% ipython --no-banner

In [1]: import numpy as np

In [2]: np.set_printoptions(suppress=True, linewidth=140)

In [3]: mat = np.load("x.npy")

In [4]: print(mat.round(2))
[[ 0.99 -0.11]
 [-0.11 -0.99]]

In [5]: M2 = np.array([[1, 1], [2, 2]])

In [6]: print(np.linalg.matrix_rank(np.vstack([mat, M2.T])))
2

In [7]: print(np.round(np.einsum("ik,kj->ji", mat, M2), 2))
[[ 0.77 -2.1 ]
 [ 0.77 -2.1 ]]

In [8]: print(np.round(np.einsum("ij,ij->i", mat, mat), 2))
[1. 1.]

In [9]: W0 = np.load("data.npy")

In [10]: print(W0)
[[ 3.78 -3.38  0.69]
 [ 1.34 -1.66 -6.89]
 [-1.25 -0.2   2.53]
 [-3.78 -0.59  5.51]]

In [11]: x = np.array([-2, 1, -2])

In [12]: rhs = W0 @ x

In [13]: coef, lr = np.zeros(3), 1 / np.linalg.norm(W0, 2) ** 2

In [14]: for i in range(5):
    ...:     coef -= lr * W0.T @ (W0 @ coef - rhs)
    ...:     if i % 1 == 0: print(i, round(np.linalg.norm(W0 @ coef - rhs), 2))
    ...: 
0 10.58
1 8.0
2 6.07
3 4.64
4 3.58

In [15]: print(round(np.linalg.cond(W0), 2))
3.99

In [16]: print(coef.round(2))
[-1.22  1.03 -1.63]

In [17]: M2 = np.c_[W0[:, :1] @ np.array([[4]]), np.array([1, 2, -2, -1])]

In [18]: print(M2)
[[ 15.12   1.  ]
 [  5.36   2.  ]
 [ -5.    -2.  ]
 [-15.12  -1.  ]]

In [19]: print(np.round(np.linalg.norm(np.linalg.qr(W0)[0].T @ M2, axis=0) ** 2 / ((M2 ** 2).sum(axis=0) + 1e-12), 2))
[1.   0.79]

In [20]: print(np.linalg.matrix_rank(np.c_[W0, M2]))
4

In [21]: O = M2.astype(float).copy()

In [22]: for j in range(2):
    ...:     O[:, j] -= O[:, :j] @ (O[:, :j].T @ O[:, j])
    ...:     O[:, j] /= np.linalg.norm(O[:, j])
    ...: 

In [23]: print(np.round(O.T @ M2, 2) + 0)
[[22.6   2.25]
 [ 0.    2.22]]

In [24]: x = np.array([-1, -1, -1])

In [25]: rhs = W0 @ x

In [26]: print(np.round(np.linalg.pinv(W0) @ W0, 2) + 0)
[[1. 0. 0.]
 [0. 1. 0.]
 [0. 0. 1.]]

In [27]: print(np.round(np.linalg.lstsq(W0, rhs)[0], 2))
[-1. -1. -1.]

In [28]: print(np.round(np.linalg.solve(W0.T @ W0, W0.T @ rhs), 2))
[-1. -1. -1.]

In [29]: print(rhs.round(2))
[-1.09  7.21 -1.08 -1.14]

In [30]: rng = np.random.default_rng(44)

In [31]: rhs = rhs + 0.05 * rng.normal(size=4)

In [32]: print(rhs.round(2))
[-1.02  7.22 -1.06 -1.08]

In [33]: coef, *_ = np.linalg.lstsq(W0, rhs)

In [34]: print(coef.round())
[-1. -1. -1.]

In [35]: print([round(float(np.linalg.norm(np.linalg.solve(W0.T @ W0 + lam * np.eye(3), W0.T @ rhs))), 2) for lam in (0, 1, 10, 100)])
[1.75, 1.55, 0.87, 0.32]

In [36]: labels = rng.permutation(3)

In [37]: M2 = W0[:, labels] * rng.choice([-1, 1], 3)

In [38]: print(M2)
[[-3.38  3.78 -0.69]
 [-1.66  1.34  6.89]
 [-0.2  -1.25 -2.53]
 [-0.59 -3.78 -5.51]]

In [39]: Uu, _, Vt = np.linalg.svd(W0.T @ M2)

In [40]: print(np.round(Uu @ Vt, 2) + 0)
[[ 0.  1.  0.]
 [ 1.  0.  0.]
 [ 0.  0. -1.]]

In [41]: print(np.round(np.linalg.lstsq(W0, M2)[0], 2) + 0)
[[ 0.  1.  0.]
 [ 1.  0.  0.]
 [ 0.  0. -1.]]

In [42]: print(labels)
[1 0 2]

In [43]: A = np.load("a.npy")

In [44]: print(A)
[[ 3.7  -3.18  2.08]
 [ 4.16 -3.    2.42]
 [ 3.72 -3.29  2.52]
 [ 3.6  -3.21  2.06]
 [ 3.95 -2.88  1.94]
 [ 3.91 -2.93  2.29]
 [-0.26 -1.16 -5.22]
 [-0.07 -1.53 -4.84]
 [ 0.06 -1.17 -5.45]
 [-0.18 -0.79 -5.  ]
 [ 0.25 -0.68 -4.86]
 [ 0.2  -0.39 -5.  ]]

In [45]: Xs = A - A.mean(axis=0)

In [46]: Uu, s, Vt = np.linalg.svd(Xs, full_matrices=False)

In [47]: print(np.round(Xs.mean(axis=0), 2) + 0)
[0. 0. 0.]

In [48]: print(np.abs(Vt[0]).argmax())
2
